% python3 -q
>>> import numpy as np
>>> from numpy import linalg as LA
>>> np.set_printoptions(precision=3, suppress=True, linewidth=200, floatmode="fixed")
>>> def tidy(a):
...     return np.round(a, 3) + 0
... 
>>> E = np.load("w.npy")
>>> E
array([[ -0.600, -11.000,  -0.100,   0.700,   0.300],
       [ -0.400,  -2.000,  -0.600,   1.000,  -1.600],
       [  0.400,  -2.500,  -1.400,   0.800,  -0.500],
       [  0.600,   1.500,   0.100,   1.100,  -0.500],
       [  0.700,   8.000,   1.500,  -0.900,  -2.200],
       [  0.300,   3.000,   0.300,  -0.900,   0.700],
       [  2.700,   1.500,  -0.100,  -1.700,  -0.300]])
>>> hat = E @ LA.solve(E.T @ E, E.T)
>>> tidy(hat @ E[:, 4])
array([ 0.300, -1.600, -0.500, -0.500, -2.200,  0.700, -0.300])
>>> np.trace(hat)
np.float64(5.0)
>>> x0 = np.array([0, 1, 4, 0, 3])
>>> target = E @ x0
>>> beta, lr = np.zeros(5), 1 / LA.norm(E, 2) ** 2
>>> for i in range(200):
...     beta -= lr * E.T @ (E @ beta - target)
...     if i % 50 == 0: print(i, round(LA.norm(E @ beta - target), 3))
... 
0 10.29
50 3.252
100 2.073
150 1.567
>>> tidy(beta)
array([-0.544,  1.009,  3.252, -0.748,  2.674])
>>> print(tidy(LA.cond(E)))
14.725
>>> other = np.c_[E[:, :4] @ np.array([[2, 2, 2, 2], [0, 1, 3, 1], [1, -2, 3, -3], [1, 1, 3, 1]]), np.array([-2, -2, -2, 1, 1, 0, -2])]
>>> tidy(other)
array([[ -0.600, -11.300, -32.400, -11.200,  -2.000],
       [ -0.400,  -0.600,  -5.600,   0.000,  -2.000],
       [  0.200,   1.900,  -8.500,   3.300,  -2.000],
       [  2.400,   3.600,   9.300,   3.500,   1.000],
       [  2.000,   5.500,  27.200,   4.000,   1.000],
       [  0.000,   2.100,   7.800,   1.800,   0.000],
       [  3.600,   5.400,   4.500,   5.500,  -2.000]])
>>> LA.matrix_rank(np.c_[E, other])
np.int64(6)
>>> tidy(LA.norm(other - E @ LA.lstsq(E, other)[0], axis=0))
array([0.000, 0.000, 0.000, 0.000, 0.913])
>>> tidy(LA.norm(LA.qr(E)[0].T @ other, axis=0) ** 2 / ((other ** 2).sum(axis=0) + 1e-12))
array([1.000, 1.000, 1.000, 1.000, 0.954])
>>> other = E / np.sqrt((E ** 2).mean(axis=1, keepdims=True))
>>> tidy(LA.norm(other, axis=1))
array([2.236, 2.236, 2.236, 2.236, 2.236, 2.236, 2.236])
>>> print(LA.matrix_rank(E - E.mean(axis=1, keepdims=True)))
4
>>> tidy(other[1])
array([-0.315, -1.573, -0.472,  0.787, -1.259])
>>> feats = np.array([[-10.0, 1.0, 11.0, -3.0],
...     [-18.0, 1.0, 22.0, -6.0],
...     [-18.0, 4.0, 19.0, -6.0],
...     [-24.0, 2.0, 28.0, -7.0]])
>>> other = LA.inv(feats)
>>> tidy(LA.det(feats) * other)
array([[-57.000,  11.000,   7.000,   9.000],
       [-54.000,  -8.000,  14.000,  18.000],
       [-54.000,   2.000,   4.000,  18.000],
       [-36.000, -32.000,  -4.000,  42.000]])
>>> tidy(LA.inv(other))
array([[-10.000,   1.000,  11.000,  -3.000],
       [-18.000,   1.000,  22.000,  -6.000],
       [-18.000,   4.000,  19.000,  -6.000],
       [-24.000,   2.000,  28.000,  -7.000]])
>>> tidy(LA.slogdet(feats)[0])
np.float64(1.0)
>>> np.allclose(other, feats.T)
False
>>> tidy(other)
array([[-1.900,  0.367,  0.233,  0.300],
       [-1.800, -0.267,  0.467,  0.600],
       [-1.800,  0.067,  0.133,  0.600],
       [-1.200, -1.067, -0.133,  1.400]])
>>> tidy(LA.cond(feats))
np.float64(209.716)
>>> w, evecs = LA.eig(feats)
>>> tidy(np.prod(w))
np.float64(30.0)
>>> other = np.array([[8, 7], [9, 0], [3, 0], [6, 3]])
>>> mat = other.T @ other
>>> mat
array([[190,  74],
       [ 74,  58]])
>>> # symmetric, so the eigenvalues are real
>>> w, evecs = LA.eigh(mat)
>>> print(np.unique(w.round(6) + 0, return_counts=True)[1])
[1 1]
>>> (w > 1e-8).sum(), (w < -1e-8).sum()
(np.int64(2), np.int64(0))
>>> tidy(evecs.T @ evecs)
array([[1.000, 0.000],
       [0.000, 1.000]])
>>> print(tidy(np.abs(evecs[:, -1])))
[0.913 0.409]
>>> tidy(evecs.T @ mat @ evecs)
array([[ 24.844,   0.000],
       [  0.000, 223.156]])
>>> F = np.load("mat.npy")
>>> F
array([[ 5.039, -8.938, -3.056,  3.030, -0.150],
       [ 5.032, -9.088, -3.095,  2.965, -0.017],
       [ 4.995, -8.991, -3.025,  2.923,  0.064],
       [ 4.955, -9.034, -2.931,  2.964, -0.052],
       [ 4.962, -9.023, -3.003,  2.948,  0.012],
       [ 3.034, -5.969, -6.019, -2.908, -5.999],
       [ 2.956, -5.950, -5.982, -3.035, -6.093],
       [ 3.043, -6.075, -6.035, -2.964, -5.925],
       [ 3.013, -6.047, -5.921, -3.017, -5.927],
       [ 2.969, -5.992, -6.052, -3.078, -5.980],
       [ 6.925,  1.927,  5.928, -3.023,  0.001],
       [ 7.069,  2.097,  6.103, -2.931,  0.055],
       [ 6.929,  2.006,  5.951, -2.983, -0.025],
       [ 6.902,  2.109,  5.956, -3.020, -0.033],
       [ 6.907,  2.002,  6.059, -2.997, -0.004]])
>>> Ac = (F - F.mean(axis=0)) / F.std(axis=0)
>>> np.argwhere(np.abs(Ac) > 2)
array([], shape=(0, 2), dtype=int64)
>>> tidy(Ac.std(axis=0))
array([1.000, 1.000, 1.000, 1.000, 1.000])
>>> beta = LA.lstsq(np.delete(Ac, 1, axis=1), Ac[:, 1])[0]
>>> np.abs(beta).argmax()
np.int64(1)
>>> tidy(beta)
array([ 0.282,  0.748, -0.334, -0.341])
>>> tidy(1 - np.var(Ac[:, 1] - np.delete(Ac, 1, axis=1) @ beta))
np.float64(1.0)
>>> J = np.loadtxt("data.csv", delimiter=",")
>>> J
array([[-9.305, -1.798, -3.674],
       [-8.730, -1.633, -3.404],
       [-8.486, -1.564, -3.290],
       [-8.088, -1.452, -3.104],
       [-7.677, -1.339, -2.913],
       [-4.494, -0.536, -1.456],
       [-2.693, -0.177, -0.667],
       [-2.661, -0.171, -0.653],
       [-1.717, -0.042, -0.265],
       [-1.589, -0.030, -0.215],
       [-0.933, -0.001,  0.022],
       [-0.743, -0.009,  0.080],
       [-0.285, -0.108,  0.138],
       [-0.163, -0.144,  0.053],
       [-0.130, -0.124,  0.028],
       [-0.116, -0.112,  0.021],
       [ 0.011,  0.011,  0.000],
       [ 0.377,  0.363,  0.070],
       [ 0.864,  0.798,  0.230],
       [ 0.937,  0.861,  0.256],
       [ 1.047,  0.955,  0.297],
       [ 2.689,  2.274,  0.972],
       [ 3.484,  2.880,  1.319],
       [ 3.577,  2.950,  1.361],
       [ 3.976,  3.247,  1.538],
       [ 4.389,  3.553,  1.724],
       [ 4.739,  3.809,  1.881],
       [ 6.528,  5.097,  2.701]])
>>> D = LA.norm(J[:, None] - J[None], axis=-1)
>>> np.unravel_index(D.round(6).argmax(), D.shape)
(np.int64(0), np.int64(27))
>>> print(D.mean(axis=1).argmax())
0
>>> x0 = np.array([-3, -2, 1])
>>> target = J @ x0
>>> print(tidy(LA.lstsq(J, target)[0]))
[-3.000 -2.000  1.000]
>>> tidy(LA.pinv(J) @ J)
array([[1.000, 0.000, 0.000],
       [0.000, 1.000, 0.000],
       [0.000, 0.000, 1.000]])
>>> rng = np.random.default_rng(496684)
>>> target = target + 0.3 * rng.normal(size=28)
>>> tidy(target)
array([ 28.008,  26.467,  25.603,  24.406,  22.532,  13.169,   7.926,   7.238,   4.575,   4.811,   2.896,   2.404,   1.526,   0.765,   0.945,   0.740,   0.241,  -1.698,  -4.285,  -4.394,  -4.807,
       -11.848, -15.028, -14.819, -16.967, -18.506, -19.100, -26.978])
>>> beta, *_ = LA.lstsq(J, target)
>>> tidy(beta)
array([-3.005, -1.920,  0.925])
>>> [round(float(LA.norm(LA.solve(J.T @ J + lam * np.eye(3), J.T @ target))), 2) for lam in (0, 1, 10, 100)]
[3.68, 3.24, 3.02, 2.59]
>>> print(tidy(J.T @ (target - J @ beta)))
[0.000 0.000 0.000]
